In [1]: import numpy as np

In [2]: np.set_printoptions(precision=1, suppress=True, linewidth=120)

In [3]: M = np.array([[-1.1, -0.4, -3.0, -0.4],
   ...:     [0.0, 0.0, -1.3, 0.5],
   ...:     [0.4, 1.4, -2.3, 0.9],
   ...:     [1.6, -0.9, 0.7, -1.3],
   ...:     [-1.5, 1.8, -1.2, 0.9]])

In [4]: print(M)
[[-1.1 -0.4 -3.  -0.4]
 [ 0.   0.  -1.3  0.5]
 [ 0.4  1.4 -2.3  0.9]
 [ 1.6 -0.9  0.7 -1.3]
 [-1.5  1.8 -1.2  0.9]]

In [5]: B = np.array([[0, 1, 2], [1, 0, 0]])

In [6]: Z = np.kron(B, M)

In [7]: print(Z.shape)
(10, 12)

In [8]: print(round(np.linalg.norm(Z, 2), 1), round(float(np.linalg.norm(B, 2) * np.linalg.norm(M, 2)), 1))
10.8 10.8

In [9]: Uu, sigma, Vt = np.linalg.svd(M, full_matrices=False)

In [10]: print(np.round(Uu.T @ Uu, 1) + 0)
[[1. 0. 0. 0.]
 [0. 1. 0. 0.]
 [0. 0. 1. 0.]
 [0. 0. 0. 1.]]

In [11]: print((sigma > 1e-8).sum())
4

In [12]: print(sigma)
[4.8 2.6 1.8 0.7]

In [13]: print(Uu.shape, sigma.shape, Vt.shape)
(5, 4) (4,) (4, 4)

In [14]: print(np.abs(Uu[:, 0]).round(6).argmax())
0

In [15]: print(round(float(np.sqrt((sigma ** 2).sum())), 1), round(float(np.linalg.norm(M)), 1))
5.8 5.8

In [16]: print(sigma / sigma[0])
[1.  0.5 0.4 0.2]

In [17]: print(np.round(Uu.T @ M @ Vt.T, 1) + 0)
[[4.8 0.  0.  0. ]
 [0.  2.6 0.  0. ]
 [0.  0.  1.8 0. ]
 [0.  0.  0.  0.7]]

In [18]: blk = np.stack([M, -2 * M, M[::-1]])

In [19]: print(np.einsum("bij,cij->bc", blk, blk))
[[ 34.  -68.   13.4]
 [-68.  135.9 -26.9]
 [ 13.4 -26.9  34. ]]

In [20]: print(blk.sum(axis=0))
[[-0.4  2.2  1.8  1.3]
 [ 1.6 -0.9  2.  -1.8]
 [ 0.   0.   0.   0. ]
 [-1.6  0.9 -2.   1.8]
 [ 0.4 -2.2 -1.8 -1.3]]

In [21]: print(np.linalg.matrix_rank(blk.reshape(3, -1)))
2

In [22]: A = np.array([[1.5, 2.6], [2.6, -1.5]])

In [23]: # symmetric, so the eigenvalues are real

In [24]: ev, vecs = np.linalg.eigh(A)

In [25]: vec = np.array([7, 6])

In [26]: print(np.linalg.eigvalsh(A[1:, 1:]))
[-1.5]

In [27]: print(round(float(vec @ A @ vec / (vec @ vec)), 1), round(float(ev[0]), 1), np.round(ev[-1], 1))
2.8 -3.0 3.0

In [28]: print(vecs * np.maximum(ev, 0) @ vecs.T)
[[2.3 1.3]
 [1.3 0.8]]

In [29]: ev, vecs = np.linalg.eig(A)

In [30]: print(np.sort(np.linalg.eigvals(A @ A)))
[9. 9.]

In [31]: vec = np.array([1, -2, 0, 1])

In [32]: y = M @ vec

In [33]: print(y)
[-0.7  0.5 -1.5  2.1 -4.2]

In [34]: print(np.round(np.linalg.pinv(M) @ M, 1) + 0)
[[1. 0. 0. 0.]
 [0. 1. 0. 0.]
 [0. 0. 1. 0.]
 [0. 0. 0. 1.]]

In [35]: print(np.round(np.linalg.solve(M.T @ M, M.T @ y), 1) + 0)
[ 1. -2.  0.  1.]

In [36]: rng = np.random.default_rng(490)

In [37]: y = y + 0.1 * rng.normal(size=5)

In [38]: print(y)
[-0.8  0.4 -1.5  2.  -4.1]

In [39]: beta, *_ = np.linalg.lstsq(M, y)

In [40]: print(beta.round(1) + 0)
[ 1.  -1.9  0.   0.9]

In [41]: print(round(float(np.linalg.norm(y - M @ beta)), 1))
0.1

In [42]: print([round(float(np.linalg.norm(np.linalg.solve(M.T @ M + lam * np.eye(4), M.T @ y))), 2) for lam in (0, 1, 10, 100)])
[2.34, 1.36, 0.7, 0.17]

In [43]: print(beta.round())
[ 1. -2.  0.  1.]

In [44]: m1 = np.eye(4, dtype=int)[rng.permutation(4)] * np.array([2, 3, 1, 1])

In [45]: print(m1)
[[0 0 1 0]
 [0 3 0 0]
 [2 0 0 0]
 [0 0 0 1]]

In [46]: print(np.linalg.norm(A, axis=1))
[3. 3.]

In [47]: print(np.linalg.norm(A, axis=0))
[3. 3.]

In [48]: print(A[1] @ A[0])
0.0

In [49]: print(round(float(np.linalg.norm(A, "nuc")), 1))
6.0

In [50]: print(np.round(np.linalg.norm(A[1], 1), 1), round(np.linalg.norm(A[1], np.inf), 1))
4.1 2.6

In [51]: print(round(np.linalg.norm(A) ** 2 / np.linalg.norm(A, 2) ** 2, 1))
2.0

In [52]: B = np.linalg.invert(m1)
Traceback (most recent call last):
  Cell In[52], line 1
    B = np.linalg.invert(m1)
AttributeError: module 'numpy.linalg' has no attribute 'invert'


In [53]: B = np.linalg.inv(m1)

In [54]: print((np.abs(B) > 1e-9).astype(int))
[[0 0 1 0]
 [0 1 0 0]
 [1 0 0 0]
 [0 0 0 1]]

In [55]: print(np.linalg.inv(B))
[[0. 0. 1. 0.]
 [0. 3. 0. 0.]
 [2. 0. 0. 0.]
 [0. 0. 0. 1.]]

In [56]: print(np.round(np.linalg.det(m1) * np.linalg.det(B), 1))
1.0

In [57]: print(m1 @ B)
[[1. 0. 0. 0.]
 [0. 1. 0. 0.]
 [0. 0. 1. 0.]
 [0. 0. 0. 1.]]

In [58]: print(B)
[[0.  0.  0.5 0. ]
 [0.  0.3 0.  0. ]
 [1.  0.  0.  0. ]
 [0.  0.  0.  1. ]]

In [59]: O = M.astype(float).copy()

In [60]: for j in range(4):
    ...:     O[:, j] -= O[:, :j] @ (O[:, :j].T @ O[:, j])
    ...:     O[:, j] /= np.linalg.norm(O[:, j])
    ...: 

In [61]: print(O.round(1) + 0)
[[-0.4 -0.4 -0.7 -0.3]
 [ 0.   0.  -0.4  0.6]
 [ 0.2  0.7 -0.5  0.1]
 [ 0.6  0.  -0.2 -0.6]
 [-0.6  0.5  0.2 -0.4]]

In [62]: B = np.array([[0, 1, 2, 2, 2, 1],
    ...:     [2, -4, -2, 2, 3, -1],
    ...:     [-5, 3, -4, -5, 2, 4],
    ...:     [3, -2, -1, -2, 0, -5],
    ...:     [-1, 1, 1, 0, 2, -1],
    ...:     [-5, 0, 3, 1, 3, 0]])

In [63]: X = B - B.T

In [64]: print(X)
[[ 0 -1  7 -1  3  6]
 [ 1  0 -5  4  2 -1]
 [-7  5  0 -4  1  1]
 [ 1 -4  4  0  0 -6]
 [-3 -2 -1  0  0 -4]
 [-6  1 -1  6  4  0]]

In [65]: z = rng.permutation(6)

In [66]: print(z)
[5 2 3 4 1 0]

In [67]: B = X[z][:, z]

In [68]: print(np.trace(B))
0

In [69]: print(np.diag(B))
[0 0 0 0 0 0]

In [70]: print(B)
[[ 0 -1  6  4  1 -6]
 [ 1  0 -4  1  5 -7]
 [-6  4  0  0 -4  1]
 [-4 -1  0  0 -2 -3]
 [-1 -5  4  2  0  1]
 [ 6  7 -1  3 -1  0]]

In [71]: vec = np.array([-1, 4, -4, 5, -3, -1])

In [72]: print(np.round(np.linalg.eigvals(B).real, 1) + 0)
[0. 0. 0. 0. 0. 0.]

In [73]: O = np.linalg.solve(np.eye(6) - B, np.eye(6) + B)

In [74]: print(np.round(np.linalg.det(O), 1))
1.0

In [75]: print(np.round(O @ O.T, 1) + 0)
[[1. 0. 0. 0. 0. 0.]
 [0. 1. 0. 0. 0. 0.]
 [0. 0. 1. 0. 0. 0.]
 [0. 0. 0. 1. 0. 0.]
 [0. 0. 0. 0. 1. 0.]
 [0. 0. 0. 0. 0. 1.]]

In [76]: u = np.array([5, 3, 1, 0, 0, 4])

In [77]: B = X + np.outer(u, np.eye(6)[5])

In [78]: print(B)
[[ 0. -1.  7. -1.  3. 11.]
 [ 1.  0. -5.  4.  2.  2.]
 [-7.  5.  0. -4.  1.  2.]
 [ 1. -4.  4.  0.  0. -6.]
 [-3. -2. -1.  0.  0. -4.]
 [-6.  1. -1.  6.  4.  4.]]

In [79]: print(round(np.linalg.det(B) / np.linalg.det(X), 1), round(float(1 + np.linalg.solve(X, u)[5]), 1))
1.1 1.1

In [80]: W0 = np.array([[1, -1, 1, -1, 1, -1, 1, -1],
    ...:     [1, -1, -1, 1, 1, -1, -1, 1],
    ...:     [1, 1, -1, -1, -1, -1, 1, 1],
    ...:     [1, -1, 1, -1, -1, 1, -1, 1]])

In [81]: vec = np.array([0, 2, 2, -2, -2, 2, 1, 0])

In [82]: print(W0 @ np.eye(8)[4])
[ 1.  1. -1. -1.]

In [83]: print(np.einsum("ij,j->i", W0, vec))
[ -1 -11   3   5]

In [84]: print(np.sign((W0 @ vec).round(6)))
[-1 -1  1  1]

In [85]: print((W0 @ vec).argmax())
3

In [86]: print(W0 @ (2 * vec))
[ -2 -22   6  10]

In [87]: print(W0 * vec)
[[ 0 -2  2  2 -2 -2  1  0]
 [ 0 -2 -2 -2 -2 -2 -1  0]
 [ 0  2 -2  2  2 -2  1  0]
 [ 0 -2  2  2  2  2 -1  0]]

In [88]: print(W0 @ np.ones(8))
[0. 0. 0. 0.]

In [89]: print(np.linalg.norm(W0 @ vec) <= np.linalg.norm(W0, 2) * np.linalg.norm(vec) + 1e-9)
True

In [90]: u = np.array([-1, -3, -3])

In [91]: print(np.polyval(u, W0[2]))
[-7 -7 -1 -1 -1 -1 -7 -7]

In [92]: print(np.array([np.convolve(row, u, "same") for row in W0]))
[[-2 -1  1 -1  1 -1  1  0]
 [-2  1  5 -1 -5  1  5  0]
 [-4 -5  1  7  7  5 -1 -6]
 [-2 -1  1  1  5  1 -1  0]]

In [93]: print(np.cross(W0[2, :3], W0[3, :3]))
[ 0 -2 -2]

In [94]: B = W0 / np.linalg.norm(W0, axis=1, keepdims=True)

In [95]: cov = B @ B.T

In [96]: print(cov[3].round(1) + 0)
[0. 0. 0. 1.]

In [97]: vec = np.array([2, -9, -6, 0, 1, 2, 8, -8])

In [98]: h1 = np.maximum(W0 @ vec, 0)

In [99]: print(np.tanh(W0 @ vec))
[ 1.  0. -1. -1.]

In [100]: print(np.flatnonzero(h1 > 1e-9))
[0]

In [101]: print(np.maximum(W0 @ vec, 0) - np.maximum(-W0 @ vec, 0))
[ 20   0  -4 -10]

In [102]: print(h1)
[20  0  0  0]

In [103]: print(W0.T @ h1)
[ 20 -20  20 -20  20 -20  20 -20]

In [104]: arr = np.loadtxt("block5.csv", delimiter=",")

In [105]: print(arr)
[[ 1.3  0.5 -0.5 -0.1  1. ]
 [ 0.5 -0.5 -2.  -1.4  2.1]
 [-1.2  1.3  2.  -1.2 -0.7]
 [ 0.9 -0.2  2.3 -1.4 -1.8]
 [-0.9  2.6 -0.9 -1.2 -1.8]]

In [106]: B = arr + rng.integers(-2, 3, (5, 1)) @ rng.integers(-2, 3, (1, 5))

In [107]: print(B)
[[ 3.3 -0.5 -1.5 -0.1 -1. ]
 [ 4.5 -2.5 -4.  -1.4 -1.9]
 [-3.2  2.3  3.  -1.2  1.3]
 [ 0.9 -0.2  2.3 -1.4 -1.8]
 [ 3.1  0.6 -2.9 -1.2 -5.8]]

In [108]: print(np.round(np.linalg.svd(B - arr, compute_uv=False), 1) + 0)
[10.  0.  0.  0.  0.]

In [109]: print(np.linalg.matrix_rank(B - arr, tol=1e-8))
1

In [110]: print(np.abs(B - arr).sum(axis=1))
[ 6. 12.  6.  0. 12.]

In [111]: data = np.load("m.npy")

In [112]: print(data)
[[0 0 1 0]
 [0 0 0 1]
 [1 0 0 0]
 [0 1 0 0]]

In [113]: print(data.sum(axis=1))
[1 1 1 1]

In [114]: print(np.linalg.matrix_power(data, 100))
[[1 0 0 0]
 [0 1 0 0]
 [0 0 1 0]
 [0 0 0 1]]

In [115]: p = np.eye(4)[1]

In [116]: for _ in range(3):
     ...:     p = p @ data
     ...:     print(p.round(1))
     ...: 
[0. 0. 0. 1.]
[0. 1. 0. 0.]
[0. 0. 0. 1.]
